$ ipython --no-banner

In [1]: import numpy as np

In [2]: np.set_printoptions(suppress=True, linewidth=100)

In [3]: arr = 5 * np.eye(5) + np.ones((5, 5))

In [4]: print(arr)
[[6. 1. 1. 1. 1.]
 [1. 6. 1. 1. 1.]
 [1. 1. 6. 1. 1.]
 [1. 1. 1. 6. 1.]
 [1. 1. 1. 1. 6.]]

In [5]: # equal to its transpose

In [6]: hat = np.triu(np.array([[1, 0, 2, 2, 1],
   ...:     [0, 0, -1, 2, 1],
   ...:     [2, -1, 1, 0, 1],
   ...:     [-1, 0, -2, 2, -1],
   ...:     [1, -2, 0, 0, 2]]), 1) + np.eye(5)

In [7]: A2 = hat @ arr @ np.linalg.inv(hat)

In [8]: print(np.round(np.poly(A2), 2))
[    1.   -30.   350. -2000.  5625. -6250.]

In [9]: data = np.load("mat.npy")

In [10]: print(data)
[[ -4.83   1.01  -0.01]
 [ -0.83  -6.18   4.43]
 [ -3.25   7.85  -6.93]
 [  0.95 -10.33   6.59]
 [ -4.98   1.01   3.31]
 [  5.27  -5.79  -4.74]
 [ -1.48   1.78   2.1 ]
 [ -8.73   2.9    2.02]
 [  2.61   2.45  -7.22]
 [ -1.88   9.34  -5.08]]

In [11]: print(np.unravel_index(np.abs(data).argmax(), data.shape))
(np.int64(3), np.int64(1))

In [12]: np.linalg.rank(data)
AttributeError: module 'numpy.linalg' has no attribute 'rank'


In [13]: np.zeros(10, 3)
TypeError: Cannot interpret '3' as a data type


In [14]: print(np.abs(data).max())
10.33

In [15]: print(np.count_nonzero(data))
30
